$ python3 -q
>>> import numpy as np
>>> np.set_printoptions(precision=3, suppress=True, linewidth=100)
>>> rd = lambda a: np.round(a, 3) + 0
>>> K = np.load("data.npy")
>>> print(rd(K))
[[ -0.568 -14.283  -1.615  -7.625]
 [ -0.508 -13.759  -1.397  -7.4  ]
 [ -0.477 -13.479  -1.282  -7.28 ]
 [ -0.107  -9.252   0.234  -5.455]
 [ -0.095  -9.053   0.294  -5.368]
 [ -0.057  -3.929   1.155  -3.006]
 [ -0.131  -2.929   1.07   -2.477]
 [ -0.232  -1.929   0.818  -1.873]
 [ -0.262  -1.626   0.699  -1.662]
 [  0.069   0.098   0.005   0.131]
 [  0.374   0.462   0.114   0.62 ]
 [  3.342   3.281   2.978   3.808]
 [  5.595   5.502   5.778   5.873]
 [  8.252   8.268   9.347   8.22 ]
 [  9.986  10.144  11.776   9.728]
 [ 10.075  10.242  11.902   9.805]
 [ 13.927  14.577  17.493  13.122]
 [ 17.47   18.722  22.803  16.156]
 [ 35.98   41.974  51.968  31.983]]
>>> G = K.T @ K
>>> print(rd(np.linalg.svd(K, compute_uv=False) ** 2))
[10923.74    526.094    28.386     0.   ]
>>> print(rd(np.linalg.eigvalsh(G)[::-1]))
[10923.74    526.094    28.386     0.   ]
>>> print(rd(G))
[[2106.644 2379.83  2870.383 1939.367]
 [2379.83  3415.192 3267.832 2581.698]
 [2870.383 3267.832 3946.601 2633.805]
 [1939.367 2581.698 2633.805 2009.782]]
>>> print(np.allclose(G, G.T))
True
>>> print(rd(np.trace(G)), rd((K ** 2).sum()))
11478.219 11478.219
>>> print(rd(np.abs(np.linalg.eigvals(G)).max()))
10923.74
>>> print(rd(np.sort(np.abs(np.linalg.eigvals(G)))))
[    0.       28.386   526.094 10923.74 ]
>>> print(np.allclose(G @ G.T, G.T @ G))
True
>>> vec = np.array([-1, 5, 2, 1])
>>> print(rd(K @ np.eye(4)[2]))
[-1.615 -1.397 -1.282  0.234  0.294  1.155  1.07   0.818  0.699  0.005  0.114  2.978  5.778  9.347
 11.776 11.902 17.493 22.803 51.968]
>>> print(np.sign((K @ vec).round(6)))
[-1. -1. -1. -1. -1. -1. -1. -1. -1.  1.  1.  1.  1.  1.  1.  1.  1.  1.  1.]
>>> other = np.array([[-2, -2, 1, 1],
...     [-2, -2, 1, 0],
...     [0, -1, -1, 2],
...     [0, 2, 0, 1],
...     [-1, 2, 2, 1],
...     [-2, -1, -1, 0]])
>>> J = other.T @ other
>>> print(J)
[[13  8 -4 -3]
 [ 8 18  2  0]
 [-4  2  8  1]
 [-3  0  1  7]]
>>> # symmetric, so the eigenvalues are real
>>> w, V = np.linalg.eigh(J)
>>> print(rd(np.abs(V[:, -1])))
[0.613 0.78  0.062 0.111]
>>> print(np.abs(V[:, -1]).round(6).argmax())
1
>>> print(np.unique(w.round(6) + 0, return_counts=True)[1])
[1 1 1 1]
>>> print(rd(V @ np.diag(w) @ V.T))
[[13.  8. -4. -3.]
 [ 8. 18.  2.  0.]
 [-4.  2.  8.  1.]
 [-3.  0.  1.  7.]]
>>> print(rd(np.linalg.eigvalsh(J + -1 * np.eye(4))))
[ 1.736  5.307 11.829 23.128]
>>> print(w.sum(), np.trace(J))
46.0 46
>>> print((w > 1e-8).sum(), (w < -1e-8).sum())
4 0
>>> W0 = np.loadtxt("dump.csv", delimiter=",")
>>> print(W0)
[[-2.531 -1.787  0.881  0.091 -1.621]
 [ 2.029  1.465 -0.618  0.236  1.306]
 [ 1.155  0.318 -0.246 -0.013  0.617]
 [ 5.138  3.427 -1.674  0.11   3.5  ]
 [-1.306 -1.082  0.331 -0.019 -1.005]
 [-2.845 -1.848  0.979 -0.009 -1.808]
 [-0.626 -0.219  0.187  0.083 -0.358]
 [-0.02   0.2   -0.123  0.093  0.241]
 [ 7.375  5.034 -2.303 -0.01   4.777]
 [ 1.295  0.9   -0.706  0.014  0.806]
 [ 1.151  0.629 -0.327  0.149  0.506]
 [-2.4   -1.531  0.589 -0.103 -1.757]
 [-0.743 -0.423  0.272  0.104 -0.444]
 [ 2.401  1.703 -0.822 -0.14   1.696]
 [-1.332 -0.995  0.531 -0.121 -0.847]
 [-4.529 -2.954  1.614 -0.135 -2.953]
 [ 3.577  2.507 -1.255 -0.109  2.373]
 [-0.154 -0.23  -0.002  0.077 -0.226]
 [ 1.419  1.006 -0.553  0.108  0.692]
 [ 2.474  1.462 -0.831 -0.007  1.975]
 [-0.492 -0.246  0.12  -0.148 -0.3  ]
 [ 4.299  3.061 -1.495  0.025  2.887]
 [ 1.438  0.919 -0.344  0.087  0.964]
 [-2.631 -1.693  0.877 -0.024 -1.685]
 [-1.756 -1.118  0.512 -0.058 -1.128]
 [ 0.603  0.387 -0.02   0.007  0.274]
 [ 2.801  1.891 -0.905  0.073  1.934]
 [-1.688 -1.062  0.56   0.05  -0.911]]
>>> G = np.cov(W0, rowvar=False)
>>> print(rd(np.median(W0, axis=0)))
[ 0.292  0.259 -0.072  0.01   0.258]
>>> print(np.argwhere(np.triu(np.abs(np.corrcoef(W0.T)) > 0.8, 1)))
[[0 1]
 [0 2]
 [0 4]
 [1 2]
 [1 4]
 [2 4]]
>>> print(rd(np.linalg.eigvalsh(G)[::-1]))
[14.476  0.015  0.014  0.01   0.008]
>>> print(rd(np.polyfit(W0[:, 0], W0[:, 2], 1)))
[-0.328 -0.005]
>>> def softmax(z):
...     e = np.exp(z - z.max(axis=-1, keepdims=True))
...     return e / e.sum(axis=-1, keepdims=True)
... 
>>> print(rd(softmax(J[3] + -3)))
[0.    0.001 0.002 0.997]
>>> print(rd(softmax(10 * J[3])))
[0. 0. 0. 1.]
>>> print(rd(softmax(J[3])))
[0.    0.001 0.002 0.997]
>>> scores = J @ J.T / np.sqrt(4)
>>> print(softmax(scores).round(6).argmax(axis=1))
[0 1 2 3]
>>> print(rd(softmax(scores + np.triu(np.full(scores.shape, -np.inf), 1))))
[[1. 0. 0. 0.]
 [0. 1. 0. 0.]
 [0. 0. 1. 0.]
 [0. 0. 0. 1.]]
>>> print(rd(softmax(scores)))
[[1. 0. 0. 0.]
 [0. 1. 0. 0.]
 [0. 0. 1. 0.]
 [0. 0. 0. 1.]]
>>> vec = np.array([1, 3, 2, 4, 1])
>>> y = W0 @ vec
>>> print(rd(np.linalg.pinv(W0) @ W0))
[[1. 0. 0. 0. 0.]
 [0. 1. 0. 0. 0.]
 [0. 0. 1. 0. 0.]
 [0. 0. 0. 1. 0.]
 [0. 0. 0. 0. 1.]]
>>> rng = np.random.default_rng(81732)
>>> y = y + 0.02 * rng.normal(size=28)
>>> print(rd(y))
[ -7.386   7.456   2.181  16.003  -4.956  -8.272  -0.919   0.97   22.591   3.497   3.46   -8.011
  -1.52    7.018  -4.605 -13.646  10.542  -0.768   4.459   7.14   -1.91   13.495   4.8    -7.738
  -5.459   2.01    8.886  -4.502]
>>> coef, *_ = np.linalg.lstsq(W0, y)
>>> print(coef.round())
[1. 3. 2. 4. 1.]
>>> print(rd(coef))
[0.965 3.002 1.915 4.014 1.01 ]
>>> print(rd(W0.T @ (y - W0 @ coef)))
[0. 0. 0. 0. 0.]
>>> Xc = (W0 - W0.mean(axis=0)) / W0.std(axis=0)
>>> print(np.argwhere(np.abs(Xc) > 2))
[[ 1  3]
 [ 8  0]
 [ 8  1]
 [ 8  2]
 [ 8  4]
 [15  2]]
>>> coef = np.linalg.lstsq(np.delete(Xc, 3, axis=1), Xc[:, 3])[0]
>>> print(rd(coef))
[ 1.705  0.477  0.816 -1.142]
>>> print(np.abs(coef).argmax())
0
>>> print(rd(1 - np.var(Xc[:, 3] - np.delete(Xc, 3, axis=1) @ coef)))
0.069
>>> left, sigma, VT = np.linalg.svd(W0)
>>> print(np.argmax(sigma[:-1] / (sigma[1:] + 1e-6)) + 1)
1
>>> other = left[:, :1] @ np.diag(sigma[:1]) @ VT[:1]
>>> print(np.linalg.matrix_rank(W0, rtol=0.05))
1
>>> print(rd(np.abs(W0 - other).max()))
0.309
>>> other = np.array([[4, 0], [5, -4], [-5, 0]])
>>> feats = np.kron(np.eye(3, dtype=int), other)
>>> print(feats)
[[ 4  0  0  0  0  0]
 [ 5 -4  0  0  0  0]
 [-5  0  0  0  0  0]
 [ 0  0  4  0  0  0]
 [ 0  0  5 -4  0  0]
 [ 0  0 -5  0  0  0]
 [ 0  0  0  0  4  0]
 [ 0  0  0  0  5 -4]
 [ 0  0  0  0 -5  0]]
>>> G = W0.T @ W0
>>> print(np.linalg.matrix_rank(G))
5
>>> print(rd(np.linalg.svd(W0, compute_uv=False) ** 2))
[405.358   0.418   0.366   0.26    0.207]
>>> print(rd(np.linalg.eigvalsh(G)[::-1]))
[405.358   0.418   0.366   0.26    0.207]
>>> print(rd(np.trace(G)), rd((W0 ** 2).sum()))
406.609 406.609
>>> print(np.allclose(G, G.T))
True
>>> other = np.c_[feats[:, :2] @ np.array([[2, 2], [-1, -1]]), np.array([-5, 6, -8, -1, 5, 3, 6, 5, -3])]
>>> print(other)
[[  8   8  -5]
 [ 14  14   6]
 [-10 -10  -8]
 [  0   0  -1]
 [  0   0   5]
 [  0   0   3]
 [  0   0   6]
 [  0   0   5]
 [  0   0  -3]]
>>> print(rd(np.linalg.norm(other - feats @ np.linalg.lstsq(feats, other)[0], axis=0)))
[0.    0.    9.399]
>>> print(np.linalg.matrix_rank(other))
2
>>> print(np.linalg.matrix_rank(np.c_[feats, other]))
7
>>> print(rd(np.linalg.norm(np.linalg.qr(feats)[0].T @ other, axis=0) ** 2 / ((other ** 2).sum(axis=0) + 1e-12)))
[1.    1.    0.616]
>>> print(rd(np.linalg.lstsq(feats, other[:, 0])[0]))
[ 2. -1.  0.  0.  0.  0.]
>>> vec = np.array([-2, -2, -2])
>>> print(other * vec)
[[-16 -16  10]
 [-28 -28 -12]
 [ 20  20  16]
 [  0   0   2]
 [  0   0 -10]
 [  0   0  -6]
 [  0   0 -12]
 [  0   0 -10]
 [  0   0   6]]
>>> print(np.einsum("ij,j->i", other, vec))
[-22 -68  56   2 -10  -6 -12 -10   6]
>>> print(other @ (2 * vec))
[ -44 -136  112    4  -20  -12  -24  -20   12]
>>> print(np.sign((other @ vec).round(6)))
[-1 -1  1  1 -1 -1 -1 -1  1]
>>> print(np.linalg.norm(other @ vec) <= np.linalg.norm(other, 2) * np.linalg.norm(vec) + 1e-9)
True
>>> other = np.array([[4, 4], [8, 4], [1, 9]])
>>> A = np.tile(other, (2, 3))
>>> print(A)
[[4 4 4 4 4 4]
 [8 4 8 4 8 4]
 [1 9 1 9 1 9]
 [4 4 4 4 4 4]
 [8 4 8 4 8 4]
 [1 9 1 9 1 9]]
>>> # column 2 repeats column 0
>>> w1 = np.array([[-1, 0, -2, 2, 1, -2],
...     [2, -1, -1, -2, 2, 0],
...     [-1, 1, 0, 0, 1, 0],
...     [0, -2, 2, -1, -2, 2],
...     [2, -2, -1, 1, 2, -1],
...     [0, 1, -2, 0, 2, 2]])
>>> coef = np.array([2, 5, 2, 5, 0, 4])
>>> hid = np.maximum(A @ w1 + coef, 0)
>>> print((hid > 0).astype(int))
[[1 0 0 1 1 1]
 [1 0 0 1 1 0]
 [1 0 0 0 1 1]
 [1 0 0 1 1 1]
 [1 0 0 1 1 0]
 [1 0 0 0 1 1]]
>>> Z = np.array([[3, 0, 1],
...     [1, -3, 2],
...     [1, -1, 1],
...     [1, 3, -3],
...     [-1, -2, 1],
...     [-1, -2, -3]])
>>> print(hid @ Z)
[[   3  -49   -5]
 [   7  -29   -1]
 [   1 -118  -69]
 [   3  -49   -5]
 [   7  -29   -1]
 [   1 -118  -69]]
>>> print(w1 @ Z)
[[-2 10 -2]
 [ 0 -6  7]
 [-3 -5  2]
 [-1  1 -7]
 [ 3  8 -1]
 [-5 -9 -4]]
>>> mat = np.array([[0.6, -0.6, -1.6, 0.3, -0.4], [-0.6, 0.2, -1.2, -1.6, -0.2]])
>>> left, sigma, VT = np.linalg.svd(mat, full_matrices=False)
>>> print(left.shape, sigma.shape, VT.shape)
(2, 2) (2,) (2, 5)
>>> print(rd(left.T @ left))
[[1. 0.]
 [0. 1.]]
>>> print(rd(VT @ VT.T))
[[1. 0.]
 [0. 1.]]
>>> print(rd(sigma / sigma[0]))
[1.    0.746]
>>> vec = np.array([-4, 7, 3, -3, 8])
>>> h1 = np.maximum(mat @ vec, 0)
>>> print(rd(mat.T @ h1))
[-2.04  0.68 -4.08 -5.44 -0.68]
>>> print(rd(h1))
[0.  3.4]
>>> print(mat * (h1 > 1e-9)[:, None])
[[ 0.  -0.  -0.   0.  -0. ]
 [-0.6  0.2 -1.2 -1.6 -0.2]]
>>> print(rd(np.maximum(mat @ vec, 0) - np.maximum(-mat @ vec, 0)))
[-15.5   3.4]
>>> w1 = np.array([[-5, 0, 5, -5, -2],
...     [2, -3, -2, -5, -4],
...     [-3, 4, -5, 2, 5],
...     [-5, -5, 2, -2, 5],
...     [2, -2, 1, -5, 4]])
>>> coef = np.array([2, 4, 2, 0, 1])
>>> hid = np.maximum(mat @ w1 + coef, 0)
>>> print((hid > 0).astype(int))
[[1 0 1 0 0]
 [1 1 1 1 0]]
>>> print(np.linalg.matrix_rank(hid))
2
>>> print((hid > 0).mean(axis=0))
[1.  0.5 1.  0.5 0. ]
>>> print(rd(hid))
[[ 0.3  0.  14.4  0.   0. ]
 [16.6  7.   1.2  3.8  0. ]]
>>> Z = np.array([[4, -1, -8], [7, 4, 9], [-6, 3, 7], [-1, -2, 6], [3, 3, 2]])
>>> print((hid @ Z).round(6).argmax(axis=1))
[2 0]
>>> vec = np.array([2, 0, 7, 2, 3, 6])
>>> h1 = np.maximum(A @ vec, 0)
>>> print(np.maximum(A @ (3 * vec), 0))
[240 384 252 240 384 252]
>>> print(np.tanh(A @ vec))
[1. 1. 1. 1. 1. 1.]
>>> print(np.flatnonzero(h1 > 1e-9))
[0 1 2 3 4 5]
>>> print(h1)
[ 80 128  84  80 128  84]
>>> print(A.T @ h1)
[2856 3176 2856 3176 2856 3176]
>>> print(A * (h1 > 1e-9)[:, None])
[[4 4 4 4 4 4]
 [8 4 8 4 8 4]
 [1 9 1 9 1 9]
 [4 4 4 4 4 4]
 [8 4 8 4 8 4]
 [1 9 1 9 1 9]]
>>> data = np.cumsum(np.array([[-3, 0, -3, 3],
...     [2, -3, 1, 2],
...     [2, -1, 2, -2],
...     [1, -1, 0, 0],
...     [3, -2, 0, -1],
...     [-2, 2, -3, -1],
...     [-3, 3, 3, 0],
...     [-3, 0, 3, 1],
...     [-3, -2, 1, 3],
...     [2, -3, -3, 2],
...     [1, 0, -2, 0],
...     [0, 0, 2, -1],
...     [2, 2, 0, 3],
...     [-3, 3, 1, 1],
...     [1, 1, 2, -1],
...     [2, -2, 2, -1],
...     [-3, -1, 0, 0],
...     [-3, -3, 3, -2],
...     [-2, 3, -2, 3],
...     [3, -1, -1, 3],
...     [2, 1, -3, 0],
...     [2, -1, -2, -1],
...     [-1, -2, -1, -1]]), axis=0)
>>> print(data)
[[-3  0 -3  3]
 [-1 -3 -2  5]
 [ 1 -4  0  3]
 [ 2 -5  0  3]
 [ 5 -7  0  2]
 [ 3 -5 -3  1]
 [ 0 -2  0  1]
 [-3 -2  3  2]
 [-6 -4  4  5]
 [-4 -7  1  7]
 [-3 -7 -1  7]
 [-3 -7  1  6]
 [-1 -5  1  9]
 [-4 -2  2 10]
 [-3 -1  4  9]
 [-1 -3  6  8]
 [-4 -4  6  8]
 [-7 -7  9  6]
 [-9 -4  7  9]
 [-6 -5  6 12]
 [-4 -4  3 12]
 [-2 -5  1 11]
 [-3 -7  0 10]]
>>> D = np.linalg.norm(data[:, None] - data[None], axis=-1)
>>> print((D + 1e9 * np.eye(23)).round(6).argmin(axis=1))
[ 1  2  3  2  3  3  2  6 16 11  9  9 21 14 13 16 15 18 19 20 13 12 21]
>>> print(np.flatnonzero(D[11] < D.mean() / 2))
[ 9 10 11]
>>> print(D[11].round(6).argsort(kind="stable")[:4])
[11  9 10 12]
>>> print(D.shape)
(23, 23)
>>> print(np.unravel_index(D.round(6).argmax(), D.shape))
(np.int64(5), np.int64(18))
>>> Xc = (data - data.mean(axis=0)) / data.std(axis=0)
>>> print(rd(Xc.std(axis=0)))
[1. 1. 1. 1.]
>>> coef = np.linalg.lstsq(np.delete(Xc, 0, axis=1), Xc[:, 0])[0]
>>> print(rd(1 - np.var(Xc[:, 0] - np.delete(Xc, 0, axis=1) @ coef)))
0.542
>>> print(rd(coef))
[-0.113 -0.502 -0.356]
>>> th = np.radians(30)
>>> R = np.eye(4)
>>> R[1, 1] = R[0, 0] = np.cos(th)
>>> R[1, 0], R[0, 1] = -np.sin(th), np.sin(th)
>>> print(rd(R))
[[ 0.866  0.5    0.     0.   ]
 [-0.5    0.866  0.     0.   ]
 [ 0.     0.     1.     0.   ]
 [ 0.     0.     0.     1.   ]]
>>> other = data @ R.T
>>> print(np.allclose(data @ data.T, other @ other.T))
True
>>> print(rd(np.linalg.det(R)), rd(np.trace(R)))
1.0 3.732
>>> z = data[:, 2] > np.median(data[:, 2])
>>> u = data[z].mean(axis=0) - data[~z].mean(axis=0)
>>> print(z.astype(int))
[0 0 0 0 0 0 0 1 1 0 0 0 0 1 1 1 1 1 1 1 1 0 0]
>>> print(np.argsort(-np.abs(u).round(6), kind="stable"))
[2 0 3 1]
>>> print(((data - data.mean(axis=0)) @ u > 0).astype(int))
[0 0 0 0 0 0 0 0 1 0 0 0 0 1 1 1 1 1 1 1 1 1 0]
>>> arr = np.loadtxt("out14.csv", delimiter=",")
>>> print(arr)
[[10.  7.  0. 10.]
 [ 0. 29.  0.  0.]
 [ 0. 25.  0.  0.]
 [22.  0.  0. 12.]
 [ 0. 23.  0.  4.]
 [10.  7.  0. 12.]
 [28.  0.  0. 18.]
 [ 2. 15.  0. 10.]
 [ 2. 15.  0.  2.]
 [16.  1.  0. 18.]
 [16.  1.  0.  8.]
 [10.  7.  0.  6.]
 [18.  0.  0. 16.]
 [12.  5.  0. 12.]
 [ 6. 11.  0.  0.]
 [ 6. 11.  0.  0.]
 [ 2. 15.  0.  6.]
 [ 8.  9.  0.  6.]
 [20.  0.  0. 16.]
 [12.  5.  0.  6.]
 [ 2. 15.  0.  0.]
 [ 2. 15.  0.  0.]
 [ 8.  9.  0. 16.]
 [ 0. 27.  0.  0.]
 [20.  0.  0. 18.]
 [24.  0.  0. 14.]]
>>> other = np.array([[7, 6, 5], [8, 5, 5], [5, 2, 4], [1, 8, 7]])
>>> print(np.einsum("ik,kj->ji", arr, other))
[[136. 232. 200. 166. 188. 138. 214. 144. 136. 138. 128. 132. 142. 136. 130. 130. 140. 134. 156.
  130. 134. 134. 144. 216. 158. 182.]
 [175. 145. 125. 228. 147. 191. 312. 167. 103. 245. 165. 143. 236. 193.  91.  91. 135. 141. 248.
  145.  87.  87. 221. 135. 264. 256.]
 [155. 145. 125. 194. 143. 169. 266. 155.  99. 211. 141. 127. 202. 169.  85.  85. 127. 127. 212.
  127.  85.  85. 197. 135. 226. 218.]]
>>> print(np.vstack([arr, other.T]).shape)
(29, 4)
>>> print(np.einsum("ij,ij->i", arr, arr))
[ 249.  841.  625.  628.  545.  293. 1108.  329.  233.  581.  321.  185.  580.  313.  157.  157.
  265.  181.  656.  205.  229.  229.  401.  729.  724.  772.]
>>> print(np.einsum("ij->j", arr))
[256. 252.   0. 210.]
